% ipython --no-banner

In [1]: import numpy as np

In [2]: np.set_printoptions(suppress=True, linewidth=100)

In [3]: rd = lambda a: np.round(a, 3) + 0

In [4]: arr = np.load("w.npy")

In [5]: arr
Out[5]: 
array([[ 43, -29,  -5, -26,   6, -60, -36,  16],
       [-29,  56,  -4,   4, -45,  37,  40,  19],
       [ -5,  -4,  17,  18,   1,  -2,  -6, -13],
       [-26,   4,  18,  50,  -4,  31,  14,  -3],
       [  6, -45,   1,  -4,  80,  14,  -9, -58],
       [-60,  37,  -2,  31,  14, 100,  59, -34],
       [-36,  40,  -6,  14,  -9,  59,  55,   9],
       [ 16,  19, -13,  -3, -58, -34,   9,  87]])

In [6]: [round(float(x), 3) for x in np.linalg.svd(arr, compute_uv=False)[:3]]
Out[6]: [215.289, 168.337, 55.16]

In [7]: rd(np.linalg.norm(arr, 2) / np.linalg.norm(arr))
Out[7]: np.float64(0.765)

In [8]: np.trace(arr)
Out[8]: np.int64(488)

In [9]: print(np.allclose(arr @ arr.T, arr.T @ arr))
True

In [10]: print(rd(np.abs(np.linalg.eigvals(arr)).max()))
215.289

In [11]: A = np.loadtxt("block13.csv", delimiter=",")

In [12]: A
Out[12]: 
array([[ -2.503, -11.287,  -6.936,  11.266,   9.556],
       [ 14.649,   6.219,   5.702,   8.593,  -6.353],
       [-12.62 ,  -2.109,  11.909,   5.408,  -8.076],
       [ -3.883,  -2.686,  10.081,  16.607,  -0.543],
       [ 17.379,   4.844,  -5.287,  -6.813,  -0.34 ],
       [  0.651,   1.245,   0.545, -18.848,   6.519],
       [  9.702,   8.518,   7.169, -11.017,  -7.781],
       [ 12.096,   5.684,  -5.134,   0.94 ,  13.933],
       [ -3.442, -14.759,  11.244,   3.536,   5.602],
       [  5.378,  -6.332,  -4.926,  -2.286,  17.363],
       [  1.708, -12.594,   6.107,  -3.235, -13.81 ],
       [  2.876,   7.307,   5.205,  16.224,   6.929],
       [  9.657,  12.265,  -4.945,   5.144, -10.267],
       [-19.358,   0.422,   3.865,   1.667,  -2.714],
       [  9.333,   5.722,   2.14 ,  11.16 ,  12.289],
       [ 11.086, -13.264,  -2.992,   6.771,  -6.807],
       [  3.999,  10.809,  -8.292,  14.015,   1.418],
       [ -8.947, -14.394,  -2.381,   7.676,   6.941],
       [  0.753,  -2.124,  11.7  ,  11.613,  11.099],
       [ -1.741,  -8.355,   3.245,  10.734,  14.192],
       [-12.783,  -6.831, -13.011,  -4.03 ,   2.1  ],
       [ 15.64 , -10.425,  -1.452,   0.5  ,  -6.659],
       [  2.86 , -13.897,   8.39 ,   0.288, -11.323],
       [ 16.549,   2.356,  -1.517,   4.884,   9.717],
       [  2.767,   2.364, -13.048,  -1.722, -14.613],
       [ -0.007,  12.666,  -7.251,  11.764,  -6.97 ],
       [-10.137,   5.698,  -3.031,   0.314,  15.984],
       [  0.514,  -9.225,  -8.877,   4.672,  14.629],
       [  8.461,  -6.525,  -4.19 , -10.771,  12.34 ],
       [  0.645,   1.138,   5.763,  17.7  ,   7.197]])

In [13]: vec = np.array([-2, 1, -1, 2, -2])

In [14]: h = np.maximum(A @ vec, 0)

In [15]: rd(A.T @ h)
Out[15]: array([-1183.487,  1263.555,  -532.346,  2579.62 , -1272.436])

In [16]: np.flatnonzero(h > 1e-9)
Out[16]: array([ 0,  1,  2,  3, 11, 12, 13, 16, 17, 20, 24, 25, 29])

In [17]: rd(np.tanh(A @ vec))
Out[17]: 
array([ 0.999,  0.804,  1.   ,  1.   , -1.   , -1.   , -1.   , -1.   , -1.   , -1.   , -0.747,
        1.   ,  1.   ,  1.   , -1.   , -1.   ,  1.   ,  1.   , -1.   , -1.   ,  1.   , -1.   ,
       -1.   , -1.   ,  1.   ,  1.   , -0.982, -1.   , -1.   ,  1.   ])
